$ python -q
>>> import numpy as np
>>> np.set_printoptions(suppress=True, linewidth=200)
>>> rd = lambda a: np.round(a, 1) + 0
>>> A = np.loadtxt("block18.csv", delimiter=",")
>>> print(A)
[[ 2. -2.  1. -4.]
 [ 3.  3.  3.  2.]
 [-2. -5. -3. -2.]
 [14. 10. 13.  4.]]
>>> print(A.sum(axis=0))
[17.  6. 14.  0.]
>>> A[:, 4]
Traceback (most recent call last):
  File "<python-input-6>", line 1, in <module>
    A[:, 4]
    ~^^^^^^
IndexError: index 4 is out of bounds for axis 1 with size 4
>>> print(np.diff(A, axis=0))
[[ 1.  5.  2.  6.]
 [-5. -8. -6. -4.]
 [16. 15. 16.  6.]]
>>> print(rd(np.linalg.svd(A, compute_uv=False)))
[23.3  5.7  1.6  0. ]
>>> print(A.shape)
(4, 4)
>>> print(rd(A.mean(axis=0)))
[4.2 1.5 3.5 0. ]
>>> def softmax(z):
...     e = np.exp(z - z.max(axis=-1, keepdims=True))
...     return e / e.sum(axis=-1, keepdims=True)
... 
>>> print(softmax(A).sum(axis=1))
[1. 1. 1. 1.]
>>> print(rd(softmax(A[1])))
[0.3 0.3 0.3 0.1]
>>> print(rd(softmax(10 * A[1])))
[0.3 0.3 0.3 0. ]
>>> scores = A @ A.T / np.sqrt(4)
>>> print(rd(softmax(scores)))
[[1. 0. 0. 0.]
 [0. 0. 0. 1.]
 [0. 0. 1. 0.]
 [0. 0. 0. 1.]]
>>> print(softmax(scores).round(6).argmax(axis=1))
[0 3 2 3]
>>> other = np.array([[2, 0], [2, 2]])
>>> W2 = np.kron(other, A)
>>> print(np.linalg.matrix_rank(W2))
6
>>> print(W2.shape)
(8, 8)
>>> print(W2)
[[  4.  -4.   2.  -8.   0.  -0.   0.  -0.]
 [  6.   6.   6.   4.   0.   0.   0.   0.]
 [ -4. -10.  -6.  -4.  -0.  -0.  -0.  -0.]
 [ 28.  20.  26.   8.   0.   0.   0.   0.]
 [  4.  -4.   2.  -8.   4.  -4.   2.  -8.]
 [  6.   6.   6.   4.   6.   6.   6.   4.]
 [ -4. -10.  -6.  -4.  -4. -10.  -6.  -4.]
 [ 28.  20.  26.   8.  28.  20.  26.   8.]]
>>> print(rd(np.linalg.norm(W2, 2)), rd(np.linalg.norm(other, 2) * np.linalg.norm(A, 2)))
75.5 75.5
>>> Uu, s, VT = np.linalg.svd(A, full_matrices=False)
>>> print(rd(Uu.T @ A @ VT.T))
[[23.3  0.   0.   0. ]
 [ 0.   5.7  0.   0. ]
 [ 0.   0.   1.6  0. ]
 [ 0.   0.   0.   0. ]]
>>> print(rd(np.cumsum(s ** 2) / np.sum(s ** 2)))
[0.9 1.  1.  1. ]
>>> print(rd(s / s[0]))
[1.  0.2 0.1 0. ]
>>> print(rd(np.abs(VT[0])))
[0.6 0.5 0.6 0.2]
>>> print(np.abs(Uu[:, 0]).round(6).argmax())
3
>>> print(rd(VT @ VT.T))
[[1. 0. 0. 0.]
 [0. 1. 0. 0.]
 [0. 0. 1. 0.]
 [0. 0. 0. 1.]]
>>> print(np.allclose(Uu * s @ VT, A))
True
>>> print(np.linalg.matrix_rank(A, rtol=0.1))
2
>>> J = np.load("a.npy")
>>> print(J)
[[ 2  1  0]
 [ 7 -4 -4]
 [ 5 -1 -8]
 [10  4 -6]
 [ 8  0 -4]
 [ 7 -3 -3]
 [ 9  0 -1]
 [10  5 -3]
 [ 5  1 -4]
 [ 8  6 -5]
 [ 7  9 -3]
 [ 3 12 -6]
 [ 7  9 -5]
 [ 6  6 -3]
 [ 6  7 -1]
 [ 2 10  3]
 [ 7 11  0]
 [ 6 13  4]
 [10  8  6]
 [ 9 12  8]
 [10  9 12]
 [ 9  4 10]
 [13  9  5]
 [13 13  8]
 [18 14  8]]
>>> P = J @ np.linalg.solve(J.T @ J, J.T)
>>> print(rd(np.diag(P)))
[0.  0.2 0.1 0.1 0.1 0.1 0.1 0.1 0.  0.1 0.1 0.3 0.1 0.1 0.  0.1 0.1 0.1 0.1 0.1 0.2 0.2 0.1 0.1 0.2]
>>> print(np.trace(P))
3.0
>>> print(np.linalg.matrix_rank(np.eye(25) - P))
22
>>> print(rd(np.linalg.eigvalsh(P)))
[0. 0. 0. 0. 0. 0. 0. 0. 0. 0. 0. 0. 0. 0. 0. 0. 0. 0. 0. 0. 0. 0. 1. 1. 1.]
>>> print(rd(P @ J[:, 0]))
[ 2.  7.  5. 10.  8.  7.  9. 10.  5.  8.  7.  3.  7.  6.  6.  2.  7.  6. 10.  9. 10.  9. 13. 13. 18.]
>>> Q, R = np.linalg.qr(J)
>>> print(Q.shape, R.shape)
(25, 3) (3, 3)
>>> print(rd(np.abs(np.diag(R))))
[43.  25.3 26.1]
>>> print(rd(R))
[[-43.  -31.5  -7.1]
 [  0.   25.3   7.9]
 [  0.    0.   26.1]]
>>> print(rd(Q @ R))
[[ 2.  1.  0.]
 [ 7. -4. -4.]
 [ 5. -1. -8.]
 [10.  4. -6.]
 [ 8.  0. -4.]
 [ 7. -3. -3.]
 [ 9.  0. -1.]
 [10.  5. -3.]
 [ 5.  1. -4.]
 [ 8.  6. -5.]
 [ 7.  9. -3.]
 [ 3. 12. -6.]
 [ 7.  9. -5.]
 [ 6.  6. -3.]
 [ 6.  7. -1.]
 [ 2. 10.  3.]
 [ 7. 11.  0.]
 [ 6. 13.  4.]
 [10.  8.  6.]
 [ 9. 12.  8.]
 [10.  9. 12.]
 [ 9.  4. 10.]
 [13.  9.  5.]
 [13. 13.  8.]
 [18. 14.  8.]]
>>> Uu, s, VT = np.linalg.svd(A)
>>> print(rd(s))
[23.3  5.7  1.6  0. ]
>>> print(np.argmax(s[:-1] / (s[1:] + 1e-6)) + 1)
3
>>> other = Uu[:, :3] @ np.diag(s[:3]) @ VT[:3]
>>> print(rd(other))
[[ 2. -2.  1. -4.]
 [ 3.  3.  3.  2.]
 [-2. -5. -3. -2.]
 [14. 10. 13.  4.]]
>>> print(rd(np.abs(A - other).max()))
0.0
>>> print(np.linalg.matrix_rank(A, rtol=0.05))
3
>>> W0 = np.load("run17.npy")
>>> print(rd(W0))
[[-1.1  0.1  0.3]
 [ 0.5  1.1 -0.2]
 [-1.2  0.   0.5]]
>>> print(rd((W0 - W0.T) / 2))
[[ 0.  -0.2  0.8]
 [ 0.2  0.  -0.1]
 [-0.8  0.1  0. ]]
>>> print(rd(np.linalg.det(W0)))
-0.2
>>> print(rd(np.linalg.matrix_power(W0, 3)))
[[-0.8  0.1  0.2]
 [ 0.6  1.4 -0.3]
 [-0.7  0.   0.2]]
>>> print(rd(W0 @ W0))
[[ 0.9  0.  -0.2]
 [ 0.2  1.2 -0.2]
 [ 0.8 -0.1 -0.1]]
>>> ev, evecs = np.linalg.eig(W0)
>>> print(rd(np.sort(np.linalg.eigvals(W0.T))))
[-0.9  0.2  1.1]
>>> print(rd(W0 @ evecs[:, 0] - ev[0] * evecs[:, 0]))
[0. 0. 0.]
>>> print(rd(np.linalg.eigvals(W0)))
[-0.9  0.2  1.1]
>>> print(rd(np.linalg.det(W0.T)))
-0.2
>>> F = np.load("data.npy")
>>> print(F)
[[ 1  0]
 [-5  1]]
>>> print(np.linalg.matrix_power(F - np.diag(np.diag(F)), 2))
[[0 0]
 [0 0]]
>>> print(np.prod(np.diag(F)), rd(np.linalg.det(F)))
1 1.0
>>> print(np.linalg.matrix_power(F, 4))
[[  1   0]
 [-20   1]]
>>> print(np.allclose(F @ F.T, F.T @ F))
False
>>> F.inv()
Traceback (most recent call last):
  File "<python-input-70>", line 1, in <module>
    F.inv()
    ^^^^^
AttributeError: 'numpy.ndarray' object has no attribute 'inv'
>>> print(rd(np.sort(np.abs(np.linalg.eigvals(F)))))
[1. 1.]
>>> print(rd(np.abs(np.linalg.eigvals(F)).max()))
1.0
>>> other = np.linalg.invert(F)
Traceback (most recent call last):
  File "<python-input-73>", line 1, in <module>
    other = np.linalg.invert(F)
            ^^^^^^^^^^^^^^^^
AttributeError: module 'numpy.linalg' has no attribute 'invert'
>>> other = np.linalg.inv(F)
>>> print((np.abs(other) > 1e-9).astype(int))
[[1 0]
 [1 1]]
>>> print(np.allclose(other, F.T))
False
>>> print(F @ other)
[[1. 0.]
 [0. 1.]]
>>> other = np.array([[3, 1], [3, -2]])
>>> print(np.einsum("ik,kj->ji", F, other))
[[  3 -12]
 [  1  -7]]
>>> print(other.T @ F.T)
[[  3 -12]
 [  1  -7]]
>>> rng = np.random.default_rng(36)
>>> arr = (rng.random((2, 2)) < 0.3) + np.eye(2)
>>> arr /= arr.sum(axis=1, keepdims=True)
>>> print(arr)
[[1. 0.]
 [0. 1.]]
>>> Q, evecs = np.linalg.qr(arr[:, :1])[0], np.linalg.qr(arr[:, 1:])[0]
>>> s = np.linalg.svd(Q.T @ evecs, compute_uv=False)
>>> print((s > 0.9).sum())
0
>>> print(rd(np.linalg.norm(Q @ Q.T - evecs @ evecs.T, 2)))
1.0
>>> print(np.linalg.cond(W0) > 100)
False
>>> print(np.argsort(-np.linalg.norm(W0, axis=0).round(6), kind="stable")[:3])
[0 1 2]
>>> print(rd(np.abs(np.linalg.svd(W0)[2][-1])))
[0.3 0.  0.9]
>>> print(np.linalg.matrix_rank(W0, rtol=0.1))
2
>>> x0 = np.array([0, 0])
>>> rhs = arr @ x0
>>> print(rhs)
[0. 0.]
>>> print(rd(np.linalg.solve(arr, 2 * rhs)))
[0. 0.]
>>> ev, evecs = np.linalg.eigh(arr)
>>> x0 = np.array([2, 3])
>>> print(evecs * np.maximum(ev, 0) @ evecs.T)
[[1. 0.]
 [0. 1.]]
>>> print(rd(np.linalg.eigvalsh(arr[1:, 1:])))
[1.]
>>> print(np.abs(arr).sum(axis=1).max(), np.abs(ev).max())
1.0 1.0
>>> other = np.array([[0, -2], [-1, -1]])
>>> print(np.einsum("ik,kj->ij", arr, other))
[[ 0. -2.]
 [-1. -1.]]
>>> print(np.einsum("ij,ij->i", arr, arr))
[1. 1.]
>>> print(np.linalg.matrix_rank(arr @ other))
2
>>> print(other.T @ arr.T)
[[ 0. -1.]
 [-2. -1.]]
>>> print(np.einsum("ik,kj->ji", arr, other))
[[ 0. -1.]
 [-2. -1.]]
>>> print(arr @ other)
[[ 0. -2.]
 [-1. -1.]]
>>> mat = np.load("x.npy")
>>> print(mat)
[[1.  0.2 0.  0. ]
 [0.2 1.  0.2 0. ]
 [0.  0.2 1.  0.2]
 [0.  0.  0.2 1. ]]
>>> ev, evecs = np.linalg.eigh(mat)
>>> x0 = np.array([2, 1, 2, -3])
>>> print(rd(x0 @ mat @ x0 / (x0 @ x0)), rd(ev[0]), rd(ev[-1]))
1.0 0.7 1.3
>>> print(rd(np.linalg.eigvalsh(mat[1:, 1:])))
[0.7 1.  1.3]
>>> print(x0 @ mat @ x0)
17.2
>>> print(np.abs(mat).sum(axis=1).max(), rd(np.abs(ev).max()))
1.4 1.3
>>> print((np.sign(evecs[:, -1].round(6)) == np.sign(evecs[0, -1].round(6))).astype(int))
[1 1 1 1]
>>> print(rd(evecs * np.maximum(ev, 0) @ evecs.T))
[[1.  0.2 0.  0. ]
 [0.2 1.  0.2 0. ]
 [0.  0.2 1.  0.2]
 [0.  0.  0.2 1. ]]
>>> print(rd(evecs * np.sqrt(ev) @ evecs.T))
[[1.  0.1 0.  0. ]
 [0.1 1.  0.1 0. ]
 [0.  0.1 1.  0.1]
 [0.  0.  0.1 1. ]]
